>>> import numpy as np
>>> np.set_printoptions(precision=2, suppress=True, linewidth=160)
>>> K = np.loadtxt("m.csv", delimiter=",")
>>> print(K)
[[1.   0.2  0.04 0.01 0.   0.  ]
 [0.2  1.   0.2  0.04 0.01 0.  ]
 [0.04 0.2  1.   0.2  0.04 0.01]
 [0.01 0.04 0.2  1.   0.2  0.04]
 [0.   0.01 0.04 0.2  1.   0.2 ]
 [0.   0.   0.01 0.04 0.2  1.  ]]
>>> rng = np.random.default_rng(3784)
>>> idx = rng.permutation(6)
>>> A2 = K[:, idx] * rng.choice([-1, 1], 6)
>>> print(A2)
[[-0.01 -0.    0.   -0.2   0.04  1.  ]
 [-0.04 -0.    0.01 -1.    0.2   0.2 ]
 [-0.2  -0.01  0.04 -0.2   1.    0.04]
 [-1.   -0.04  0.2  -0.04  0.2   0.01]
 [-0.2  -0.2   1.   -0.01  0.04  0.  ]
 [-0.04 -1.    0.2  -0.    0.01  0.  ]]
>>> left, _, VT = np.linalg.svd(K.T @ A2)
>>> print(np.round(left @ VT, 2) + 0)
[[ 0.  0.  0.  0.  0.  1.]
 [ 0.  0.  0. -1.  0.  0.]
 [ 0.  0.  0.  0.  1.  0.]
 [-1.  0.  0.  0.  0.  0.]
 [ 0.  0.  1.  0.  0.  0.]
 [ 0. -1.  0.  0.  0.  0.]]
>>> print(np.round(np.linalg.lstsq(K, A2)[0], 2) + 0)
[[ 0.  0.  0.  0.  0.  1.]
 [ 0.  0.  0. -1.  0.  0.]
 [ 0.  0.  0.  0.  1.  0.]
 [-1.  0.  0.  0.  0.  0.]
 [ 0.  0.  1.  0.  0.  0.]
 [ 0. -1.  0.  0.  0.  0.]]
>>> Lm = np.linalg.cholesky(K)
>>> print(round(float(np.prod(np.diag(Lm)) ** 2), 2), np.round(np.linalg.det(K), 2))
0.82 0.82
>>> print(K / np.sqrt(np.outer(np.diag(K), np.diag(K))))
[[1.   0.2  0.04 0.01 0.   0.  ]
 [0.2  1.   0.2  0.04 0.01 0.  ]
 [0.04 0.2  1.   0.2  0.04 0.01]
 [0.01 0.04 0.2  1.   0.2  0.04]
 [0.   0.01 0.04 0.2  1.   0.2 ]
 [0.   0.   0.01 0.04 0.2  1.  ]]
>>> print(np.diag(Lm) ** 2)
[1.   0.96 0.96 0.96 0.96 0.96]
>>> print(Lm @ Lm.T)
[[1.   0.2  0.04 0.01 0.   0.  ]
 [0.2  1.   0.2  0.04 0.01 0.  ]
 [0.04 0.2  1.   0.2  0.04 0.01]
 [0.01 0.04 0.2  1.   0.2  0.04]
 [0.   0.01 0.04 0.2  1.   0.2 ]
 [0.   0.   0.01 0.04 0.2  1.  ]]
>>> A2 = np.linalg.inv(K)
>>> print(np.round(np.linalg.inv(A2), 2) + 0)
[[1.   0.2  0.04 0.01 0.   0.  ]
 [0.2  1.   0.2  0.04 0.01 0.  ]
 [0.04 0.2  1.   0.2  0.04 0.01]
 [0.01 0.04 0.2  1.   0.2  0.04]
 [0.   0.01 0.04 0.2  1.   0.2 ]
 [0.   0.   0.01 0.04 0.2  1.  ]]
>>> print(np.round(np.linalg.det(K) * A2, 2) + 0)
[[ 0.85 -0.17  0.    0.    0.    0.  ]
 [-0.17  0.88 -0.17  0.    0.    0.  ]
 [ 0.   -0.17  0.88 -0.17  0.    0.  ]
 [ 0.    0.   -0.17  0.88 -0.17  0.  ]
 [ 0.    0.    0.   -0.17  0.88 -0.17]
 [ 0.    0.    0.    0.   -0.17  0.85]]
>>> print(A2.round(2) + 0)
[[ 1.04 -0.21  0.    0.    0.    0.  ]
 [-0.21  1.08 -0.21  0.    0.    0.  ]
 [ 0.   -0.21  1.08 -0.21  0.    0.  ]
 [ 0.    0.   -0.21  1.08 -0.21  0.  ]
 [ 0.    0.    0.   -0.21  1.08 -0.21]
 [ 0.    0.    0.    0.   -0.21  1.04]]
>>> print(round(np.linalg.det(K) * np.linalg.det(A2), 2))
1.0
>>> A2 = K / np.sqrt((K ** 2).mean(axis=1, keepdims=True))
>>> print(np.linalg.matrix_rank(A2) == np.linalg.matrix_rank(K))
True
>>> print(A2[1])
[0.47 2.36 0.47 0.09 0.02 0.  ]
>>> idx = rng.permutation(6)
>>> print(idx)
[5 4 3 0 1 2]
>>> A2 = K[idx][:, idx]
>>> print(A2)
[[1.   0.2  0.04 0.   0.   0.01]
 [0.2  1.   0.2  0.   0.01 0.04]
 [0.04 0.2  1.   0.01 0.04 0.2 ]
 [0.   0.   0.01 1.   0.2  0.04]
 [0.   0.01 0.04 0.2  1.   0.2 ]
 [0.01 0.04 0.2  0.04 0.2  1.  ]]
>>> print(np.sort(np.abs(np.linalg.eigvals(A2))))
[0.69 0.76 0.87 1.03 1.24 1.42]
>>> print(round(float(np.linalg.det(A2)), 2), round(np.linalg.det(K[idx]), 2))
0.82 0.82
>>> A2 = np.array([[-9, 9, 0, 4], [-2, 5, 4, -1], [1, 6, -6, -9], [7, 9, 7, -9]])
>>> mat = np.triu(A2)
>>> print(mat)
[[-9  9  0  4]
 [ 0  5  4 -1]
 [ 0  0 -6 -9]
 [ 0  0  0 -9]]
>>> print(np.linalg.norm(mat, axis=0))
[ 9.   10.3   7.21 13.38]
>>> print(np.linalg.norm(mat, axis=1).argmax())
0
>>> print(np.round(np.linalg.norm(mat, 2), 2))
15.37
>>> print(mat[0] @ mat[3])
-36
>>> print(np.linalg.norm(mat, axis=1))
[13.34  6.48 10.82  9.  ]
>>> A2 = mat[0, 0] * mat[1:] - np.outer(mat[1:, 0], mat[0])
>>> print(A2)
[[  0 -45 -36   9]
 [  0   0  54  81]
 [  0   0   0  81]]
>>> print(mat[:, 0] / mat[0, 0])
[ 1. -0. -0. -0.]
>>> print(np.linalg.matrix_rank(A2), np.linalg.matrix_rank(mat))
3 4
>>> left, sv, VT = np.linalg.svd(A2, full_matrices=False)
>>> print(np.abs(left[:, 0]).round(6).argmax())
1
>>> print(np.cumsum(sv ** 2) / np.sum(sv ** 2))
[0.76 0.97 1.  ]
>>> print(sv / sv[0])
[1.   0.52 0.21]
>>> print(np.allclose(left * sv @ VT, A2))
True
>>> M = np.load("layer3.npy")
>>> print(M)
[[1.   0.5  0.25 0.12 0.06 0.03 0.02 0.01]
 [0.5  1.   0.5  0.25 0.12 0.06 0.03 0.02]
 [0.25 0.5  1.   0.5  0.25 0.12 0.06 0.03]
 [0.12 0.25 0.5  1.   0.5  0.25 0.12 0.06]
 [0.06 0.12 0.25 0.5  1.   0.5  0.25 0.12]
 [0.03 0.06 0.12 0.25 0.5  1.   0.5  0.25]
 [0.02 0.03 0.06 0.12 0.25 0.5  1.   0.5 ]
 [0.01 0.02 0.03 0.06 0.12 0.25 0.5  1.  ]]
>>> x = np.array([-3, -2, -2, 3, 3, 2, -1, 0])
>>> h1 = np.maximum(M @ x, 0)
>>> print(M * (h1 > 1e-9)[:, None])
[[0.   0.   0.   0.   0.   0.   0.   0.  ]
 [0.   0.   0.   0.   0.   0.   0.   0.  ]
 [0.   0.   0.   0.   0.   0.   0.   0.  ]
 [0.12 0.25 0.5  1.   0.5  0.25 0.12 0.06]
 [0.06 0.12 0.25 0.5  1.   0.5  0.25 0.12]
 [0.03 0.06 0.12 0.25 0.5  1.   0.5  0.25]
 [0.02 0.03 0.06 0.12 0.25 0.5  1.   0.5 ]
 [0.01 0.02 0.03 0.06 0.12 0.25 0.5  1.  ]]
>>> print(M.T @ h1)
[0.74 1.51 3.05 6.14 7.76 6.76 4.17 2.37]
>>> print(M.ravel(order="F"))
[1.   0.5  0.25 0.12 0.06 0.03 0.02 0.01 0.5  1.   0.5  0.25 0.12 0.06 0.03 0.02 0.25 0.5  1.   0.5  0.25 0.12 0.06 0.03 0.12 0.25 0.5  1.   0.5  0.25 0.12
 0.06 0.06 0.12 0.25 0.5  1.   0.5  0.25 0.12 0.03 0.06 0.12 0.25 0.5  1.   0.5  0.25 0.02 0.03 0.06 0.12 0.25 0.5  1.   0.5  0.01 0.02 0.03 0.06 0.12 0.25
 0.5  1.  ]
>>> blk = M.reshape(8, 2, -1)
>>> print(blk.transpose(1, 0, 2))
[[[1.   0.5  0.25 0.12]
  [0.5  1.   0.5  0.25]
  [0.25 0.5  1.   0.5 ]
  [0.12 0.25 0.5  1.  ]
  [0.06 0.12 0.25 0.5 ]
  [0.03 0.06 0.12 0.25]
  [0.02 0.03 0.06 0.12]
  [0.01 0.02 0.03 0.06]]

 [[0.06 0.03 0.02 0.01]
  [0.12 0.06 0.03 0.02]
  [0.25 0.12 0.06 0.03]
  [0.5  0.25 0.12 0.06]
  [1.   0.5  0.25 0.12]
  [0.5  1.   0.5  0.25]
  [0.25 0.5  1.   0.5 ]
  [0.12 0.25 0.5  1.  ]]]
>>> print(np.einsum("ihd,jhd->hij", blk, blk).shape)
(2, 8, 8)
>>> print(np.round(np.einsum("ihd,ihd->ih", blk, blk), 2) + 0)
[[1.33 0.  ]
 [1.56 0.02]
 [1.56 0.08]
 [1.33 0.33]
 [0.33 1.33]
 [0.08 1.56]
 [0.02 1.56]
 [0.   1.33]]
>>> idx = rng.permutation(8)
>>> print(idx)
[2 7 6 4 5 1 3 0]
>>> A2 = M[idx][:, idx]
>>> print(np.allclose(A2, M))
False
>>> print(np.trace(A2))
8.0
>>> print(np.sort(np.abs(np.linalg.eigvals(A2))))
[0.35 0.38 0.44 0.56 0.78 1.16 1.77 2.56]
>>> u, g = mat[1], mat[0]
>>> print(u @ g)
41
>>> pr = (u @ g) / (u @ u) * u
>>> print(np.linalg.matrix_rank(np.outer(u, g)))
1
>>> print(np.round((g - pr) @ u, 2))
0.0
